% ipython --no-banner

In [1]: import numpy as np

In [2]: import numpy.linalg as la

In [3]: np.set_printoptions(precision=3, suppress=True, linewidth=100)

In [4]: arr, _ = la.qr(np.array([[2.0, 1.7, 0.3, 0.9, 0.9, 0.0, -1.5, -0.2],
   ...:     [1.9, 0.4, -0.3, -1.5, 1.0, 1.0, 1.7, -0.2],
   ...:     [0.5, 0.9, 0.9, 0.3, -1.2, -1.9, -0.9, 0.4],
   ...:     [-0.5, 0.2, -0.2, 0.5, -0.5, -1.0, 0.2, -1.1],
   ...:     [0.4, -0.6, 1.1, -1.8, -1.4, -0.3, -0.9, 1.3],
   ...:     [0.1, -0.6, -0.1, 0.4, -0.9, -1.1, 0.5, 1.6],
   ...:     [-1.3, 1.5, 1.1, 0.3, -0.9, -0.5, 0.2, 1.3],
   ...:     [-0.3, -0.2, 0.2, 0.1, 0.2, 0.1, -0.6, 0.9]]))

In [5]: print(arr)
[[-0.631  0.491  0.029  0.385 -0.225 -0.255  0.182  0.252]
 [-0.599 -0.015  0.12  -0.652  0.197  0.177 -0.344  0.116]
 [-0.158  0.311 -0.394  0.278  0.369  0.554 -0.058 -0.447]
 [ 0.158  0.125  0.206 -0.009  0.55   0.272  0.458  0.575]
 [-0.126 -0.274 -0.838 -0.191  0.017 -0.18   0.294  0.227]
 [-0.032 -0.247 -0.078  0.444  0.461 -0.297 -0.599  0.274]
 [ 0.41   0.713 -0.242 -0.308  0.031 -0.239 -0.305  0.141]
 [ 0.095 -0.052 -0.143  0.146 -0.508  0.588 -0.311  0.496]]

In [6]: # columns are unit length and at right angles

In [7]: U, sigma, Vt = la.svd(arr, full_matrices=False)

In [8]: print(np.round(U.T @ arr @ Vt.T, 3) + 0)
[[1. 0. 0. 0. 0. 0. 0. 0.]
 [0. 1. 0. 0. 0. 0. 0. 0.]
 [0. 0. 1. 0. 0. 0. 0. 0.]
 [0. 0. 0. 1. 0. 0. 0. 0.]
 [0. 0. 0. 0. 1. 0. 0. 0.]
 [0. 0. 0. 0. 0. 1. 0. 0.]
 [0. 0. 0. 0. 0. 0. 1. 0.]
 [0. 0. 0. 0. 0. 0. 0. 1.]]

In [9]: print(U.shape, sigma.shape, Vt.shape)
(8, 8) (8,) (8, 8)

In [10]: print(np.allclose(U * sigma @ Vt, arr))
True

In [11]: print(sigma / sigma[0])
[1. 1. 1. 1. 1. 1. 1. 1.]

In [12]: print(np.round(np.sqrt((sigma ** 2).sum()), 3), round(float(la.norm(arr)), 3))
2.828 2.828

In [13]: print(np.cumsum(sigma ** 2) / np.sum(sigma ** 2))
[0.125 0.25  0.375 0.5   0.625 0.75  0.875 1.   ]

In [14]: print(la.pinv(arr))
[[-0.631 -0.599 -0.158  0.158 -0.126 -0.032  0.41   0.095]
 [ 0.491 -0.015  0.311  0.125 -0.274 -0.247  0.713 -0.052]
 [ 0.029  0.12  -0.394  0.206 -0.838 -0.078 -0.242 -0.143]
 [ 0.385 -0.652  0.278 -0.009 -0.191  0.444 -0.308  0.146]
 [-0.225  0.197  0.369  0.55   0.017  0.461  0.031 -0.508]
 [-0.255  0.177  0.554  0.272 -0.18  -0.297 -0.239  0.588]
 [ 0.182 -0.344 -0.058  0.458  0.294 -0.599 -0.305 -0.311]
 [ 0.252  0.116 -0.447  0.575  0.227  0.274  0.141  0.496]]

In [15]: print(np.round(arr[:, 7] @ arr[:, 4], 3))
0.0

In [16]: r0 = np.array([3, 3, 2, 1, 2, 1, 0, 2])

In [17]: B = arr + np.outer(r0, np.eye(8)[2])

In [18]: print(B)
[[-0.631  0.491  3.029  0.385 -0.225 -0.255  0.182  0.252]
 [-0.599 -0.015  3.12  -0.652  0.197  0.177 -0.344  0.116]
 [-0.158  0.311  1.606  0.278  0.369  0.554 -0.058 -0.447]
 [ 0.158  0.125  1.206 -0.009  0.55   0.272  0.458  0.575]
 [-0.126 -0.274  1.162 -0.191  0.017 -0.18   0.294  0.227]
 [-0.032 -0.247  0.922  0.444  0.461 -0.297 -0.599  0.274]
 [ 0.41   0.713 -0.242 -0.308  0.031 -0.239 -0.305  0.141]
 [ 0.095 -0.052  1.857  0.146 -0.508  0.588 -0.311  0.496]]

In [19]: print(la.matrix_rank(B - arr))
1

In [20]: rng = np.random.default_rng(18)

In [21]: idx = rng.permutation(8)

In [22]: B = arr[:, idx] * rng.choice([-1, 1], 8)

In [23]: print(B)
[[ 0.029  0.182 -0.631 -0.225 -0.255  0.491  0.252  0.385]
 [ 0.12  -0.344 -0.599  0.197  0.177 -0.015  0.116 -0.652]
 [-0.394 -0.058 -0.158  0.369  0.554  0.311 -0.447  0.278]
 [ 0.206  0.458  0.158  0.55   0.272  0.125  0.575 -0.009]
 [-0.838  0.294 -0.126  0.017 -0.18  -0.274  0.227 -0.191]
 [-0.078 -0.599 -0.032  0.461 -0.297 -0.247  0.274  0.444]
 [-0.242 -0.305  0.41   0.031 -0.239  0.713  0.141 -0.308]
 [-0.143 -0.311  0.095 -0.508  0.588 -0.052  0.496  0.146]]

In [24]: U, _, Vt = la.svd(arr.T @ B)

In [25]: print(np.round(U @ Vt, 3) + 0)
[[0. 0. 1. 0. 0. 0. 0. 0.]
 [0. 0. 0. 0. 0. 1. 0. 0.]
 [1. 0. 0. 0. 0. 0. 0. 0.]
 [0. 0. 0. 0. 0. 0. 0. 1.]
 [0. 0. 0. 1. 0. 0. 0. 0.]
 [0. 0. 0. 0. 1. 0. 0. 0.]
 [0. 1. 0. 0. 0. 0. 0. 0.]
 [0. 0. 0. 0. 0. 0. 1. 0.]]

In [26]: data = np.load("a.npy")

In [27]: print(data)
[[0 0 0 1 1 1]
 [0 0 0 1 1 1]
 [0 0 0 0 0 1]
 [1 1 0 0 0 1]
 [1 1 0 0 0 0]
 [1 1 1 1 0 0]]

In [28]: # row 1 repeats row 0

In [29]: rk = la.matrix_rank(data)

In [30]: print(rk)
4

In [31]: ns = la.svd(data)[2][rk:].T

In [32]: print(np.round(ns @ ns.T, 3) + 0)
[[ 0.5   -0.5    0.     0.     0.     0.   ]
 [-0.5    0.5    0.     0.     0.     0.   ]
 [ 0.     0.     0.333 -0.333  0.333  0.   ]
 [ 0.     0.    -0.333  0.333 -0.333  0.   ]
 [ 0.     0.     0.333 -0.333  0.333  0.   ]
 [ 0.     0.     0.     0.     0.     0.   ]]

In [33]: print(la.matrix_rank(data.T @ data), la.matrix_rank(data @ data.T))
4 4

In [34]: print([int(la.matrix_rank(data[:, :j + 1])) for j in range(6)])
[1, 1, 2, 3, 3, 4]

In [35]: print([int(la.matrix_rank(np.delete(data, i, axis=0))) for i in range(6)])
[4, 4, 4, 4, 4, 3]

In [36]: print(np.all(la.eigvalsh(data) > 0))
False

In [37]: la.cholesky(data)
LinAlgError: Matrix is not positive definite


In [38]: print(round(float(la.norm(data, 2) / la.norm(data)), 3))
0.736

In [39]: print(la.matrix_rank(data, rtol=0.1))
4

In [40]: U, sigma, Vt = la.svd(data)

In [41]: print(np.argmax(sigma[:-1] / (sigma[1:] + 1e-6)) + 1)
4

In [42]: print(sigma.round(3) + 0)
[2.944 2.24  1.368 0.665 0.    0.   ]

In [43]: B = U[:, :4] @ np.diag(sigma[:4]) @ Vt[:4]

In [44]: print(la.matrix_rank(B))
4

In [45]: print(la.matrix_rank(data, rtol=0.05))
4

In [46]: print(np.round(la.norm(data - B) / la.norm(data), 3))
0.0

In [47]: print(np.argwhere(np.triu(data)))
[[0 3]
 [0 4]
 [0 5]
 [1 3]
 [1 4]
 [1 5]
 [2 5]
 [3 5]]

In [48]: print(data.sum(axis=0))
[3 3 1 3 2 4]

In [49]: print(data @ data)
[[3 3 1 1 0 1]
 [3 3 1 1 0 1]
 [1 1 1 1 0 0]
 [1 1 1 3 2 2]
 [0 0 0 2 2 2]
 [1 1 0 2 2 4]]

In [50]: Lm = np.diag(data.sum(axis=1)) - data

In [51]: print(Lm @ np.ones(6))
[0. 0. 0. 0. 0. 0.]

In [52]: print((la.eigvalsh(Lm) < 1e-8).sum())
1

In [53]: print(la.matrix_rank(Lm))
5

In [54]: print(round(la.det(Lm[1:, 1:])))
24
